% python3 -q
>>> import numpy as np
>>> np.set_printoptions(suppress=True, linewidth=160)
>>> rnd = lambda a: np.round(a, 2) + 0
>>> A2 = np.array([[1, -2, 2, 1], [1, -2, 0, 1], [2, 1, 2, -1], [-2, 2, 0, 1]])
>>> basis = np.array([[-7, -3], [-5, 2]])
>>> J = np.block([[A2, np.zeros((4, 2))], [np.zeros((2, 4)), basis]])
>>> print(J)
[[ 1. -2.  2.  1.  0.  0.]
 [ 1. -2.  0.  1.  0.  0.]
 [ 2.  1.  2. -1.  0.  0.]
 [-2.  2.  0.  1.  0.  0.]
 [ 0.  0.  0.  0. -7. -3.]
 [ 0.  0.  0.  0. -5.  2.]]
>>> print(rnd(np.abs(np.linalg.eigvals(J)).max()))
8.44
>>> print(rnd(np.linalg.matrix_power(J, 3)))
[[  23.  -12.   14.   -1.    0.    0.]
 [   5.    0.   -2.   -1.    0.    0.]
 [  19.    2.   34.   -5.    0.    0.]
 [ -10.   -2.  -12.    5.    0.    0.]
 [   0.    0.    0.    0. -523. -162.]
 [   0.    0.    0.    0. -270.  -37.]]
>>> assert J == J.T
Traceback (most recent call last):
  File "<python-input-9>", line 1, in <module>
    assert J == J.T
           ^^^^^^^^
ValueError: The truth value of an array with more than one element is ambiguous. Use a.any() or a.all()
>>> print(np.allclose(J @ J.T, J.T @ J))
False
>>> print(np.allclose(J, J.T))
False
>>> print(rnd(np.sort(np.abs(np.linalg.eigvals(J)))))
[1.19 2.04 2.04 3.44 3.61 8.44]
>>> print((J + J.T) / 2)
[[ 1.  -0.5  2.  -0.5  0.   0. ]
 [-0.5 -2.   0.5  1.5  0.   0. ]
 [ 2.   0.5  2.  -0.5  0.   0. ]
 [-0.5  1.5 -0.5  1.   0.   0. ]
 [ 0.   0.   0.   0.  -7.  -4. ]
 [ 0.   0.   0.   0.  -4.   2. ]]
>>> u = np.array([5, -2])
>>> print(np.cross(J[2, :3], J[1, :3]))
[ 4.  2. -5.]
>>> print(np.convolve(J[2], u))
[10.  1.  8. -9.  2.  0.  0.]
>>> print(np.correlate(J[2], J[1], "full"))
[ 0.  0.  2.  1. -2. -1. -3.  4. -1.  0.  0.]
>>> print(np.polyval(u, J[2]))
[ 8.  3.  8. -7. -2. -2.]
>>> u = np.array([0, 0, -3, -3, 2])
>>> r1 = np.array([-2, -2, 3, 1, -2])
>>> W0 = np.outer(u, r1)
>>> print(W0)
[[ 0  0  0  0  0]
 [ 0  0  0  0  0]
 [ 6  6 -9 -3  6]
 [ 6  6 -9 -3  6]
 [-4 -4  6  2 -4]]
>>> print(np.allclose(W0 @ W0.T, W0.T @ W0))
False
>>> print(rnd(np.sort(np.abs(np.linalg.eigvals(W0)))))
[ 0.  0.  0.  0. 16.]
>>> x0 = np.array([-1, 3, -3, 0, 0])
>>> a = np.maximum(W0 @ x0, 0)
>>> print(np.maximum(W0 @ (3 * x0), 0))
[  0   0 117 117   0]
>>> print(np.flatnonzero(a > 1e-9))
[2 3]
>>> print(W0 * (a > 1e-9)[:, None])
[[ 0  0  0  0  0]
 [ 0  0  0  0  0]
 [ 6  6 -9 -3  6]
 [ 6  6 -9 -3  6]
 [ 0  0  0  0  0]]
>>> print(np.argsort(-np.linalg.norm(W0, axis=0).round(6), kind="stable")[:3])
[2 0 1]
>>> x0 = np.array([1, 3, 3, 2, 2, 3])
>>> rhs = J @ x0
>>> print(rhs)
[  3.  -3.   9.   6. -23.  -4.]
>>> print(rnd(np.linalg.solve(J, rhs + J[:, 4])))
[1. 3. 3. 2. 3. 3.]
>>> print(rnd(np.linalg.solve(J, 4 * rhs)))
[ 4. 12. 12.  8.  8. 12.]
>>> print(rnd(np.linalg.solve(J.T, J[1])))
[0. 1. 0. 0. 0. 0.]
>>> C2 = W0.T @ W0
>>> print((W0 @ W0.T).shape)
(5, 5)
>>> print(rnd(np.linalg.svd(W0, compute_uv=False) ** 2))
[484.   0.   0.   0.   0.]
>>> print(np.allclose(C2, C2.T))
True
>>> data = np.loadtxt("m.csv", delimiter=",")
>>> print(data)
[[ -9.52  -7.95  -6.86  -5.31]
 [ -7.4   -9.44  -6.59  -5.4 ]
 [ -9.17 -10.95  -6.27  -4.61]
 [ -8.73 -10.18  -6.77  -8.22]
 [-10.7   -7.97  -5.23  -5.74]
 [-10.78  -9.35  -9.17  -7.37]
 [ -9.23  -8.21  -5.33  -6.58]
 [ -8.68  -8.66  -6.02  -8.14]
 [ -7.77  -9.49  -6.46  -7.02]
 [ -9.3   -7.66  -7.31  -5.07]
 [-10.    -6.89  -6.27  -6.31]]
>>> Xc = (data - data.mean(axis=0)) / data.std(axis=0)
>>> print(np.argwhere(np.abs(Xc) > 2))
[[5 2]]
>>> beta = np.linalg.lstsq(np.delete(Xc, 3, axis=1), Xc[:, 3])[0]
>>> print(rnd(1 - np.var(Xc[:, 3] - np.delete(Xc, 3, axis=1) @ beta)))
0.03
